In [1]: import numpy as np

In [2]: np.set_printoptions(precision=2, suppress=True, linewidth=100)

In [3]: feats = np.loadtxt("out8.csv", delimiter=",")

In [4]: print(feats)
[[-0.95  0.    0.    0.    1.    3.    2.    0.   -1.    0.  ]
 [-3.    0.05 -1.    0.    2.    1.   -2.   -1.   -1.    1.  ]
 [ 0.    0.    3.05  1.    3.    3.   -2.    0.    1.   -2.  ]
 [ 2.   -2.   -1.   -0.95  0.    1.   -2.   -3.   -3.    2.  ]
 [ 2.    2.   -1.   -1.   -0.95  3.    3.    0.   -1.    1.  ]
 [-2.   -3.    1.   -2.    2.    3.05 -3.    3.    1.    1.  ]
 [ 2.    2.   -2.   -1.    2.   -1.   -1.95 -3.    1.    3.  ]
 [-2.    3.   -1.   -1.   -1.    0.    0.   -1.95  2.    2.  ]
 [ 2.   -1.    0.    2.    1.    2.    0.   -1.    2.05 -2.  ]
 [-1.    0.    0.    0.    1.    3.    2.    0.   -1.    0.05]]

In [5]: u, v = feats[0], feats[4]

In [6]: print(u @ v)
13.15

In [7]: print(np.round(u @ u, 2))
15.9

In [8]: pr = (u @ v) / (u @ u) * u

In [9]: print(np.linalg.matrix_rank(np.outer(u, v)))
1

In [10]: print(round(np.linalg.norm(u + v) ** 2 + np.linalg.norm(u - v) ** 2, 2))
93.61

In [11]: print(v - pr)
[ 2.79  2.   -1.   -1.   -1.78  0.52  1.35  0.   -0.17  1.  ]

In [12]: other = feats / np.linalg.norm(feats, axis=1, keepdims=True)

In [13]: C2 = other @ other.T

In [14]: print(np.argwhere(np.triu(np.abs(C2) > 0.95, 1)))
[[0 9]]

In [15]: print((C2 - 2 * np.eye(10)).round(6).argmax(axis=1))
[9 5 8 6 0 2 7 6 2 0]

In [16]: print(np.linalg.norm(other, axis=1))
[1. 1. 1. 1. 1. 1. 1. 1. 1. 1.]

In [17]: vec = np.array([-2, 2, -1, -2, -2, -2, 0, 1, -1, -2])

In [18]: a = np.maximum(feats @ vec, 0)

In [19]: print(np.maximum(feats @ (3 * vec), 0))
[ 0.    0.    0.    0.    0.    0.    0.   21.15  0.    0.  ]

In [20]: print(feats * (a > 1e-9)[:, None])
[[-0.    0.    0.    0.    0.    0.    0.    0.   -0.    0.  ]
 [-0.    0.   -0.    0.    0.    0.   -0.   -0.   -0.    0.  ]
 [ 0.    0.    0.    0.    0.    0.   -0.    0.    0.   -0.  ]
 [ 0.   -0.   -0.   -0.    0.    0.   -0.   -0.   -0.    0.  ]
 [ 0.    0.   -0.   -0.   -0.    0.    0.    0.   -0.    0.  ]
 [-0.   -0.    0.   -0.    0.    0.   -0.    0.    0.    0.  ]
 [ 0.    0.   -0.   -0.    0.   -0.   -0.   -0.    0.    0.  ]
 [-2.    3.   -1.   -1.   -1.    0.    0.   -1.95  2.    2.  ]
 [ 0.   -0.    0.    0.    0.    0.    0.   -0.    0.   -0.  ]
 [-0.    0.    0.    0.    0.    0.    0.    0.   -0.    0.  ]]

In [21]: print(np.maximum(feats @ vec, 0) - np.maximum(-feats @ vec, 0))
[ -5.1   -0.9  -14.05 -11.1   -2.1   -9.1   -8.     7.05 -15.05  -5.1 ]

In [22]: other = feats / np.sqrt((feats ** 2).mean(axis=1, keepdims=True))

In [23]: print(np.linalg.matrix_rank(feats - feats.mean(axis=1, keepdims=True)))
9

In [24]: print(np.linalg.matrix_rank(other) == np.linalg.matrix_rank(feats))
True

In [25]: print(other[7])
[-1.2   1.8  -0.6  -0.6  -0.6   0.    0.   -1.17  1.2   1.2 ]

In [26]: X = np.load("w.npy")

In [27]: print(X)
[[114 -48  56  14  34  -3   8  28  42 -13   2  47]
 [-48  92 -12 -54 -41  48  11  -1 -10  18 -41  -5]
 [ 56 -12 107 -41  29  -4 -10  38  42  43 -34  35]
 [ 14 -54 -41 166  18 -56  41  42  -6 -61  11 -80]
 [ 34 -41  29  18 124 -11   9  37  36 -32   8  -4]
 [ -3  48  -4 -56 -11 129  18 -15 -12   6 -44  -3]
 [  8  11 -10  41   9  18 114  -5   6  17  -5 -17]
 [ 28  -1  38  42  37 -15  -5 115   9 -38 -90  -8]
 [ 42 -10  42  -6  36 -12   6   9  87  29  -5 -22]
 [-13  18  43 -61 -32   6  17 -38  29 120  11  41]
 [  2 -41 -34  11   8 -44  -5 -90  -5  11 159   9]
 [ 47  -5  35 -80  -4  -3 -17  -8 -22  41   9 146]]

In [28]: vals, vecs = np.linalg.eigh(X)

In [29]: vec = np.array([-4, -1, 5, 0, -2, 5, 0, -5, 1, 5, 1, 0])

In [30]: print((np.sign(vecs[:, -1].round(6)) == np.sign(vecs[0, -1].round(6))).astype(int))
[1 0 0 1 1 0 1 1 1 0 1 0]

In [31]: print(vec @ X @ vec)
17713

In [32]: mat = np.load("sample13.npy")

In [33]: print(mat)
[[ 3.  1.  1.  1.  2.  2.]
 [ 0. -1.  3.  3.  3. -1.]
 [ 0. -3.  2.  0.  2. -1.]
 [ 0.  3. -3.  1.  3.  3.]
 [ 0. -3.  0. -2.  3.  1.]
 [ 0.  1.  1.  1. -1.  0.]]

In [34]: print(np.linalg.svd(mat, compute_uv=False))
[7.25 6.66 4.99 2.96 0.67 0.05]

In [35]: mat[6]
Traceback (most recent call last):
  Cell In[35], line 1
    mat[6]
IndexError: index 6 is out of bounds for axis 0 with size 6


In [36]: print(mat.shape)
(6, 6)

In [37]: mat[:, 6]
Traceback (most recent call last):
  Cell In[37], line 1
    mat[:, 6]
IndexError: index 6 is out of bounds for axis 1 with size 6


In [38]: print(np.abs(mat).max())
3.0

In [39]: print(np.unravel_index(np.abs(mat).argmax(), mat.shape))
(np.int64(0), np.int64(0))

In [40]: print(mat.sum(axis=0))
[ 3. -2.  4.  4. 12.  4.]

In [41]: print(mat.mean(axis=0))
[ 0.5  -0.33  0.67  0.67  2.    0.67]
